>>> import numpy as np
>>> from numpy import linalg as LA
>>> np.set_printoptions(precision=2, suppress=True, linewidth=200)
>>> def tidy(a):
...     return np.round(a, 2) + 0
... 
>>> arr = np.load("out4.npy")
>>> print(arr)
[[ 1  3 -1  0  1]
 [ 3  9 -3  0  3]
 [-1 -3  1  0 -1]
 [ 0  0  0  0  0]
 [ 1  3 -1  0  1]]
>>> U, sigma, Vh = LA.svd(arr)
>>> V = Vh[:(sigma > 1e-8).sum()]
>>> rng = np.random.default_rng(24692)
>>> x0 = arr[0] + 5 * arr[2] + rng.integers(2) * np.eye(5)[2]
>>> print(x0)
[ -4. -12.   4.   0.  -4.]
>>> print(np.allclose(V.T @ V @ x0, x0))
True
>>> print([round(float(x), 2) for x in LA.svd(arr, compute_uv=False)[:3]])
[12.0, 0.0, 0.0]
>>> print(LA.matrix_rank(arr, rtol=0.1))
1
>>> w, V = LA.eigh(arr)
>>> print(np.abs(V[:, -1]).round(6).argmax())
1
>>> print(tidy(w.sum()), np.trace(arr))
12.0 12
>>> print(tidy(LA.svd(arr, compute_uv=False)))
[12.  0.  0.  0.  0.]
>>> print(tidy(np.abs(V[:, -1])))
[0.29 0.87 0.29 0.   0.29]
>>> print(tidy(V.T @ arr @ V))
[[ 0.  0.  0.  0.  0.]
 [ 0.  0.  0.  0.  0.]
 [ 0.  0.  0.  0.  0.]
 [ 0.  0.  0.  0.  0.]
 [ 0.  0.  0.  0. 12.]]
>>> r = LA.matrix_rank(arr)
>>> print(r)
1
>>> N = LA.svd(arr)[2][r:].T
>>> print([int(LA.matrix_rank(arr[:i])) for i in range(1, len(arr) + 1)])
[1, 1, 1, 1, 1]
>>> print(LA.matrix_rank(arr.T @ arr), LA.matrix_rank(arr @ arr.T))
1 1
>>> print(tidy(arr @ N))
[[0. 0. 0. 0.]
 [0. 0. 0. 0.]
 [0. 0. 0. 0.]
 [0. 0. 0. 0.]
 [0. 0. 0. 0.]]
>>> print([int(LA.matrix_rank(np.delete(arr, i, axis=0))) for i in range(5)])
[1, 1, 1, 1, 1]
>>> x0 = np.array([-2, -3, -4, -4, 0])
>>> h1 = np.maximum(arr @ x0, 0)
>>> print(arr.T @ h1)
[ -7 -21   7   0  -7]
>>> print(np.maximum(arr @ x0, 0) - np.maximum(-arr @ x0, 0))
[ -7 -21   7   0  -7]
>>> print(h1)
[0 0 7 0 0]
>>> data = np.array([[-4.0, -3.0, 2.0, 0.0, 3.0],
...     [-4.0, 0.0, 0.0, 3.0, 2.0],
...     [0.0, 0.0, 1.0, 2.0, 2.0],
...     [0.0, 0.0, 2.0, 0.0, 2.0],
...     [0.0, 0.0, -2.0, 0.0, 0.0]])
>>> A2 = data[0, 0] * data[1:] - np.outer(data[1:, 0], data[0])
>>> print(A2)
[[  0. -12.   8. -12.   4.]
 [  0.   0.  -4.  -8.  -8.]
 [  0.   0.  -8.  -0.  -8.]
 [  0.   0.   8.  -0.  -0.]]
>>> print(data[:, 0] / data[0, 0])
[ 1.  1. -0. -0. -0.]
>>> print(LA.matrix_rank(A2), LA.matrix_rank(data))
4 5
>>> print(np.flatnonzero(~A2.round(6).any(axis=1)))
[]
>>> m1 = np.load("sample11.npy")
>>> print(tidy(m1))
[[0.5  0.5  0.   0.  ]
 [0.33 0.33 0.   0.33]
 [0.   0.5  0.5  0.  ]
 [0.5  0.   0.   0.5 ]]
>>> x0 = np.array([2, 0, 3, 1])
>>> print(tidy(m1 @ np.eye(4)[3]))
[0.   0.33 0.   0.5 ]
>>> print(tidy(m1 * x0))
[[1.   0.   0.   0.  ]
 [0.67 0.   0.   0.33]
 [0.   0.   1.5  0.  ]
 [1.   0.   0.   0.5 ]]
>>> print((m1 * x0).sum(axis=1))
[1.  1.  1.5 1.5]
>>> print((m1 @ x0).argmax())
2
>>> print(LA.norm(m1 @ x0) <= LA.norm(m1, 2) * LA.norm(x0) + 1e-9)
True
>>> A2 = LA.inv(m1)
>>> print((np.abs(A2) > 1e-9).astype(int))
[[1 1 0 1]
 [0 1 0 1]
 [0 1 1 1]
 [1 1 0 0]]
>>> print(tidy(LA.slogdet(m1)[0]))
1.0
>>> print(A2)
[[ 2. -3.  0.  2.]
 [ 0.  3.  0. -2.]
 [ 0. -3.  2.  2.]
 [-2.  3.  0.  0.]]
>>> print(tidy(LA.cond(m1)))
7.61
>>> print(tidy(m1 @ A2))
[[1. 0. 0. 0.]
 [0. 1. 0. 0.]
 [0. 0. 1. 0.]
 [0. 0. 0. 1.]]
>>> print(tidy(LA.det(m1) * LA.det(A2)))
1.0
>>> print(tidy(LA.eigvals(m1).sum().real))
1.83
>>> print(tidy(np.poly(m1)))
[ 1.   -1.83  1.08 -0.29  0.04]
>>> print(tidy(np.einsum("ii->", m1)))
1.83
>>> print(tidy(np.kron(np.eye(2, dtype=int), m1)))
[[0.5  0.5  0.   0.   0.   0.   0.   0.  ]
 [0.33 0.33 0.   0.33 0.   0.   0.   0.  ]
 [0.   0.5  0.5  0.   0.   0.   0.   0.  ]
 [0.5  0.   0.   0.5  0.   0.   0.   0.  ]
 [0.   0.   0.   0.   0.5  0.5  0.   0.  ]
 [0.   0.   0.   0.   0.33 0.33 0.   0.33]
 [0.   0.   0.   0.   0.   0.5  0.5  0.  ]
 [0.   0.   0.   0.   0.5  0.   0.   0.5 ]]
>>> print(tidy(LA.det(m1[::-1])))
0.04
